In [1]: import numpy as np

In [2]: np.set_printoptions(precision=4, suppress=True, linewidth=140, sign=" ")

In [3]: E = np.load("layer10.npy")

In [4]: E
Out[4]: 
array([[ 1.2, -0.1,  0. , -0.9, -0.2, -0.9, -0.8, -0.4],
       [-0.3, -2.1, -9.5, -1.1,  0.3,  0.8, -0.4,  0.7],
       [-0.2, -1.4,  0. ,  1.3, -0.7,  1.3,  0.3,  0. ],
       [ 0.1,  0.1,  1. , -1.9,  0. , -1.5,  0.1, -0.8],
       [ 2. , -1. ,  6.5,  2. , -1. ,  1.8, -0.7, -0.9],
       [ 0. ,  0.2,  3.5,  1.4,  0.5,  1.6,  0.4,  1. ],
       [ 0.8, -0.4,  0.5, -0.8,  1. ,  0.9,  0.1, -1.3],
       [ 2.2,  0.1,  0. ,  0.8, -1. ,  1.8,  0.4, -0.7],
       [-0.4, -1.7, -6.5, -0.3,  1.4, -1.5,  0.7,  0.3]])

In [5]: def softmax(z):
   ...:     e = np.exp(z - z.max(axis=-1, keepdims=True))
   ...:     return e / e.sum(axis=-1, keepdims=True)
   ...: 

In [6]: softmax(E[4] + -2)
Out[6]: array([ 0.0107,  0.0005,  0.9673,  0.0107,  0.0005,  0.0088,  0.0007,  0.0006])

In [7]: scores = E @ E.T / np.sqrt(8)

In [8]: softmax(scores).round(6).argmax(axis=1)
Out[8]: array([ 0,  1,  4,  3,  4,  4,  4,  4,  1])

In [9]: softmax(scores)[4] @ E
Out[9]: array([ 2.    , -1.    ,  6.4999,  2.    , -1.    ,  1.8   , -0.7   , -0.9   ])

In [10]: other = E / np.linalg.norm(E, axis=1, keepdims=True)

In [11]: C2 = other @ other.T

In [12]: np.argwhere(np.triu(np.abs(C2) > 0.95, 1))
Out[12]: array([], shape=(0, 2), dtype=int64)

In [13]: (np.abs(C2) > 0.9).astype(int)
Out[13]: 
array([[ 1,  0,  0,  0,  0,  0,  0,  0,  0],
       [ 0,  1,  0,  0,  0,  0,  0,  0,  1],
       [ 0,  0,  1,  0,  0,  0,  0,  0,  0],
       [ 0,  0,  0,  1,  0,  0,  0,  0,  0],
       [ 0,  0,  0,  0,  1,  0,  0,  0,  0],
       [ 0,  0,  0,  0,  0,  1,  0,  0,  0],
       [ 0,  0,  0,  0,  0,  0,  1,  0,  0],
       [ 0,  0,  0,  0,  0,  0,  0,  1,  0],
       [ 0,  1,  0,  0,  0,  0,  0,  0,  1]])

In [14]: (C2 - 2 * np.eye(9)).round(6).argmax(axis=1)
Out[14]: array([ 3,  8,  7,  0,  5,  4,  7,  2,  1])

In [15]: C2[1]
Out[15]: array([ 0.0051,  1.    ,  0.0947, -0.3491, -0.8293, -0.7893, -0.1422, -0.0396,  0.9289])

In [16]: w1 = np.array([[-3, 2, 3, 4, 2],
    ...:     [5, 1, 0, 0, -2],
    ...:     [3, -2, 4, -5, -2],
    ...:     [2, 0, -4, -2, -1],
    ...:     [-1, 3, -3, -3, 1],
    ...:     [-2, 3, -3, -1, 0],
    ...:     [-5, -2, 3, -3, 0],
    ...:     [2, 4, 0, -5, 5]])

In [17]: c = np.array([0, 1, 1, 0, 1])

In [18]: H = np.maximum(E @ w1 + c, 0)

In [19]: np.linalg.matrix_rank(H)
Out[19]: np.int64(5)

In [20]: basis = np.array([[2, -2, 1], [-1, 2, 0], [1, 0, 2], [-2, 2, -2], [-2, 2, -2]])

In [21]: w1 @ basis
Out[21]: 
array([[-17,  22,  -9],
       [ 13, -12,   9],
       [ 26, -24,  25],
       [  6, -10,   0],
       [ -4,   4,  -3],
       [ -8,   8,  -6],
       [  1,   0,   7],
       [  0,   4,   2]])

In [22]: E.ravel(order="F")
Out[22]: 
array([ 1.2, -0.3, -0.2,  0.1,  2. ,  0. ,  0.8,  2.2, -0.4, -0.1, -2.1, -1.4,  0.1, -1. ,  0.2, -0.4,  0.1, -1.7,  0. , -9.5,  0. ,  1. ,
        6.5,  3.5,  0.5,  0. , -6.5, -0.9, -1.1,  1.3, -1.9,  2. ,  1.4, -0.8,  0.8, -0.3, -0.2,  0.3, -0.7,  0. , -1. ,  0.5,  1. , -1. ,
        1.4, -0.9,  0.8,  1.3, -1.5,  1.8,  1.6,  0.9,  1.8, -1.5, -0.8, -0.4,  0.3,  0.1, -0.7,  0.4,  0.1,  0.4,  0.7, -0.4,  0.7,  0. ,
       -0.8, -0.9,  1. , -1.3, -0.7,  0.3])

In [23]: E.reshape(2, -1)
Out[23]: 
array([[ 1.2, -0.1,  0. , -0.9, -0.2, -0.9, -0.8, -0.4, -0.3, -2.1, -9.5, -1.1,  0.3,  0.8, -0.4,  0.7, -0.2, -1.4,  0. ,  1.3, -0.7,
         1.3,  0.3,  0. ,  0.1,  0.1,  1. , -1.9,  0. , -1.5,  0.1, -0.8,  2. , -1. ,  6.5,  2. ],
       [-1. ,  1.8, -0.7, -0.9,  0. ,  0.2,  3.5,  1.4,  0.5,  1.6,  0.4,  1. ,  0.8, -0.4,  0.5, -0.8,  1. ,  0.9,  0.1, -1.3,  2.2,
         0.1,  0. ,  0.8, -1. ,  1.8,  0.4, -0.7, -0.4, -1.7, -6.5, -0.3,  1.4, -1.5,  0.7,  0.3]])

In [24]: E.reshape(-1, 2)
Out[24]: 
array([[ 1.2, -0.1],
       [ 0. , -0.9],
       [-0.2, -0.9],
       [-0.8, -0.4],
       [-0.3, -2.1],
       [-9.5, -1.1],
       [ 0.3,  0.8],
       [-0.4,  0.7],
       [-0.2, -1.4],
       [ 0. ,  1.3],
       [-0.7,  1.3],
       [ 0.3,  0. ],
       [ 0.1,  0.1],
       [ 1. , -1.9],
       [ 0. , -1.5],
       [ 0.1, -0.8],
       [ 2. , -1. ],
       [ 6.5,  2. ],
       [-1. ,  1.8],
       [-0.7, -0.9],
       [ 0. ,  0.2],
       [ 3.5,  1.4],
       [ 0.5,  1.6],
       [ 0.4,  1. ],
       [ 0.8, -0.4],
       [ 0.5, -0.8],
       [ 1. ,  0.9],
       [ 0.1, -1.3],
       [ 2.2,  0.1],
       [ 0. ,  0.8],
       [-1. ,  1.8],
       [ 0.4, -0.7],
       [-0.4, -1.7],
       [-6.5, -0.3],
       [ 1.4, -1.5],
       [ 0.7,  0.3]])

In [25]: T = E.reshape(9, 2, -1)

In [26]: np.swapaxes(T, 1, 2)[7]
Out[26]: 
array([[ 2.2, -1. ],
       [ 0.1,  1.8],
       [ 0. ,  0.4],
       [ 0.8, -0.7]])

In [27]: T.sum(axis=1)
Out[27]: 
array([[ 1. , -1. , -0.8, -1.3],
       [ 0. , -1.3, -9.9, -0.4],
       [-0.9, -0.1,  0.3,  1.3],
       [ 0.1, -1.4,  1.1, -2.7],
       [ 1. ,  0.8,  5.8,  1.1],
       [ 0.5,  1.8,  3.9,  2.4],
       [ 1.8,  0.5,  0.6, -2.1],
       [ 1.2,  1.9,  0.4,  0.1],
       [ 1. , -3.2, -5.8,  0. ]])

In [28]: T.transpose(1, 0, 2)
Out[28]: 
array([[[ 1.2, -0.1,  0. , -0.9],
        [-0.3, -2.1, -9.5, -1.1],
        [-0.2, -1.4,  0. ,  1.3],
        [ 0.1,  0.1,  1. , -1.9],
        [ 2. , -1. ,  6.5,  2. ],
        [ 0. ,  0.2,  3.5,  1.4],
        [ 0.8, -0.4,  0.5, -0.8],
        [ 2.2,  0.1,  0. ,  0.8],
        [-0.4, -1.7, -6.5, -0.3]],

       [[-0.2, -0.9, -0.8, -0.4],
        [ 0.3,  0.8, -0.4,  0.7],
        [-0.7,  1.3,  0.3,  0. ],
        [ 0. , -1.5,  0.1, -0.8],
        [-1. ,  1.8, -0.7, -0.9],
        [ 0.5,  1.6,  0.4,  1. ],
        [ 1. ,  0.9,  0.1, -1.3],
        [-1. ,  1.8,  0.4, -0.7],
        [ 1.4, -1.5,  0.7,  0.3]]])

In [29]: K = np.load("w.npy")

In [30]: K
Out[30]: 
array([[ 53.,  63.,  -7.,  -7.,  63.,  -7.,  -7.,  -7.,   7.,  14., -56.,  28.],
       [ 63.,  85.,  -9.,  -9.,  81.,  -9.,  -9.,  -9.,   9.,  18., -72.,  36.],
       [ -7.,  -9.,   5.,   1.,  -9.,   1.,   1.,   1.,  -1.,  -2.,   8.,  -4.],
       [ -7.,  -9.,   1.,   5.,  -9.,   1.,   1.,   1.,  -1.,  -2.,   8.,  -4.],
       [ 63.,  81.,  -9.,  -9.,  85.,  -9.,  -9.,  -9.,   9.,  18., -72.,  36.],
       [ -7.,  -9.,   1.,   1.,  -9.,   5.,   1.,   1.,  -1.,  -2.,   8.,  -4.],
       [ -7.,  -9.,   1.,   1.,  -9.,   1.,   5.,   1.,  -1.,  -2.,   8.,  -4.],
       [ -7.,  -9.,   1.,   1.,  -9.,   1.,   1.,   5.,  -1.,  -2.,   8.,  -4.],
       [  7.,   9.,  -1.,  -1.,   9.,  -1.,  -1.,  -1.,   5.,   2.,  -8.,   4.],
       [ 14.,  18.,  -2.,  -2.,  18.,  -2.,  -2.,  -2.,   2.,   8., -16.,   8.],
       [-56., -72.,   8.,   8., -72.,   8.,   8.,   8.,  -8., -16.,  68., -32.],
       [ 28.,  36.,  -4.,  -4.,  36.,  -4.,  -4.,  -4.,   4.,   8., -32.,  20.]])

In [31]: # symmetric

In [32]: other = np.array([[-2, -1],
    ...:     [1, 1],
    ...:     [-1, -1],
    ...:     [0, 1],
    ...:     [-3, -3],
    ...:     [-1, 2],
    ...:     [0, -3],
    ...:     [-3, -2],
    ...:     [0, 2],
    ...:     [-3, 3],
    ...:     [2, -2],
    ...:     [0, 3]])

In [33]: K @ other
Out[33]: 
array([[-351.,   94.],
       [-437.,  130.],
       [  45.,  -18.],
       [  49.,  -10.],
       [-453.,  114.],
       [  45.,   -6.],
       [  49.,  -26.],
       [  37.,  -22.],
       [ -49.,   22.],
       [-110.,   40.],
       [ 400., -120.],
       [-196.,   68.]])

In [34]: other.T @ K.T
Out[34]: 
array([[-351., -437.,   45.,   49., -453.,   45.,   49.,   37.,  -49., -110.,  400., -196.],
       [  94.,  130.,  -18.,  -10.,  114.,   -6.,  -26.,  -22.,   22.,   40., -120.,   68.]])

In [35]: np.einsum("ik,kj->ji", K, other)
Out[35]: 
array([[-351., -437.,   45.,   49., -453.,   45.,   49.,   37.,  -49., -110.,  400., -196.],
       [  94.,  130.,  -18.,  -10.,  114.,   -6.,  -26.,  -22.,   22.,   40., -120.,   68.]])

In [36]: np.einsum("ik,kj->ij", K, other)
Out[36]: 
array([[-351.,   94.],
       [-437.,  130.],
       [  45.,  -18.],
       [  49.,  -10.],
       [-453.,  114.],
       [  45.,   -6.],
       [  49.,  -26.],
       [  37.,  -22.],
       [ -49.,   22.],
       [-110.,   40.],
       [ 400., -120.],
       [-196.,   68.]])

In [37]: np.linalg.matrix_rank(K @ other)
Out[37]: np.int64(2)

In [38]: x = np.ones(12)

In [39]: for _ in range(6):
    ...:     x = K @ x
    ...:     x /= np.linalg.norm(x)
    ...:     print(round(x @ K @ x, 4))
    ...: 
304.5345
304.9999
305.0
305.0
305.0
305.0

In [40]: round(np.linalg.eigvalsh(K)[-1], 4)
Out[40]: np.float64(305.0)

In [41]: K.reshape(2, -1)
Out[41]: 
array([[ 53.,  63.,  -7.,  -7.,  63.,  -7.,  -7.,  -7.,   7.,  14., -56.,  28.,  63.,  85.,  -9.,  -9.,  81.,  -9.,  -9.,  -9.,   9.,
         18., -72.,  36.,  -7.,  -9.,   5.,   1.,  -9.,   1.,   1.,   1.,  -1.,  -2.,   8.,  -4.,  -7.,  -9.,   1.,   5.,  -9.,   1.,
          1.,   1.,  -1.,  -2.,   8.,  -4.,  63.,  81.,  -9.,  -9.,  85.,  -9.,  -9.,  -9.,   9.,  18., -72.,  36.,  -7.,  -9.,   1.,
          1.,  -9.,   5.,   1.,   1.,  -1.,  -2.,   8.,  -4.],
       [ -7.,  -9.,   1.,   1.,  -9.,   1.,   5.,   1.,  -1.,  -2.,   8.,  -4.,  -7.,  -9.,   1.,   1.,  -9.,   1.,   1.,   5.,  -1.,
         -2.,   8.,  -4.,   7.,   9.,  -1.,  -1.,   9.,  -1.,  -1.,  -1.,   5.,   2.,  -8.,   4.,  14.,  18.,  -2.,  -2.,  18.,  -2.,
         -2.,  -2.,   2.,   8., -16.,   8., -56., -72.,   8.,   8., -72.,   8.,   8.,   8.,  -8., -16.,  68., -32.,  28.,  36.,  -4.,
         -4.,  36.,  -4.,  -4.,  -4.,   4.,   8., -32.,  20.]])

In [42]: K.reshape(-1, 2)
Out[42]: 
array([[ 53.,  63.],
       [ -7.,  -7.],
       [ 63.,  -7.],
       [ -7.,  -7.],
       [  7.,  14.],
       [-56.,  28.],
       [ 63.,  85.],
       [ -9.,  -9.],
       [ 81.,  -9.],
       [ -9.,  -9.],
       [  9.,  18.],
       [-72.,  36.],
       [ -7.,  -9.],
       [  5.,   1.],
       [ -9.,   1.],
       [  1.,   1.],
       [ -1.,  -2.],
       [  8.,  -4.],
       [ -7.,  -9.],
       [  1.,   5.],
       [ -9.,   1.],
       [  1.,   1.],
       [ -1.,  -2.],
       [  8.,  -4.],
       [ 63.,  81.],
       [ -9.,  -9.],
       [ 85.,  -9.],
       [ -9.,  -9.],
       [  9.,  18.],
       [-72.,  36.],
       [ -7.,  -9.],
       [  1.,   1.],
       [ -9.,   5.],
       [  1.,   1.],
       [ -1.,  -2.],
       [  8.,  -4.],
       [ -7.,  -9.],
       [  1.,   1.],
       [ -9.,   1.],
       [  5.,   1.],
       [ -1.,  -2.],
       [  8.,  -4.],
       [ -7.,  -9.],
       [  1.,   1.],
       [ -9.,   1.],
       [  1.,   5.],
       [ -1.,  -2.],
       [  8.,  -4.],
       [  7.,   9.],
       [ -1.,  -1.],
       [  9.,  -1.],
       [ -1.,  -1.],
       [  5.,   2.],
       [ -8.,   4.],
       [ 14.,  18.],
       [ -2.,  -2.],
       [ 18.,  -2.],
       [ -2.,  -2.],
       [  2.,   8.],
       [-16.,   8.],
       [-56., -72.],
       [  8.,   8.],
       [-72.,   8.],
       [  8.,   8.],
       [ -8., -16.],
       [ 68., -32.],
       [ 28.,  36.],
       [ -4.,  -4.],
       [ 36.,  -4.],
       [ -4.,  -4.],
       [  4.,   8.],
       [-32.,  20.]])

In [43]: K.ravel(order="F")
Out[43]: 
array([ 53.,  63.,  -7.,  -7.,  63.,  -7.,  -7.,  -7.,   7.,  14., -56.,  28.,  63.,  85.,  -9.,  -9.,  81.,  -9.,  -9.,  -9.,   9.,  18.,
       -72.,  36.,  -7.,  -9.,   5.,   1.,  -9.,   1.,   1.,   1.,  -1.,  -2.,   8.,  -4.,  -7.,  -9.,   1.,   5.,  -9.,   1.,   1.,   1.,
        -1.,  -2.,   8.,  -4.,  63.,  81.,  -9.,  -9.,  85.,  -9.,  -9.,  -9.,   9.,  18., -72.,  36.,  -7.,  -9.,   1.,   1.,  -9.,   5.,
         1.,   1.,  -1.,  -2.,   8.,  -4.,  -7.,  -9.,   1.,   1.,  -9.,   1.,   5.,   1.,  -1.,  -2.,   8.,  -4.,  -7.,  -9.,   1.,   1.,
        -9.,   1.,   1.,   5.,  -1.,  -2.,   8.,  -4.,   7.,   9.,  -1.,  -1.,   9.,  -1.,  -1.,  -1.,   5.,   2.,  -8.,   4.,  14.,  18.,
        -2.,  -2.,  18.,  -2.,  -2.,  -2.,   2.,   8., -16.,   8., -56., -72.,   8.,   8., -72.,   8.,   8.,   8.,  -8., -16.,  68., -32.,
        28.,  36.,  -4.,  -4.,  36.,  -4.,  -4.,  -4.,   4.,   8., -32.,  20.])

In [44]: T = K.reshape(12, 2, -1)

In [45]: np.einsum("ihd,jhd->hij", T, T).shape
Out[45]: (2, 12, 12)

In [46]: T.shape
Out[46]: (12, 2, 6)

In [47]: np.swapaxes(T, 1, 2)[7]
Out[47]: 
array([[-7.,  1.],
       [-9.,  5.],
       [ 1., -1.],
       [ 1., -2.],
       [-9.,  8.],
       [ 1., -4.]])

In [48]: T.sum(axis=1)
Out[48]: 
array([[ 46.,  56.,   0.,   7.,   7.,  21.],
       [ 54.,  76.,   0.,   9.,   9.,  27.],
       [ -6.,  -8.,   4.,  -1.,  -1.,  -3.],
       [ -6.,  -8.,   0.,   3.,  -1.,  -3.],
       [ 54.,  72.,   0.,   9.,  13.,  27.],
       [ -6.,  -8.,   0.,  -1.,  -1.,   1.],
       [ -2.,  -8.,   0.,  -1.,  -1.,  -3.],
       [ -6.,  -4.,   0.,  -1.,  -1.,  -3.],
       [  6.,   8.,   4.,   1.,   1.,   3.],
       [ 12.,  16.,   0.,   6.,   2.,   6.],
       [-48., -64.,   0.,  -8.,  -4., -24.],
       [ 24.,  32.,   0.,   4.,   4.,  16.]])
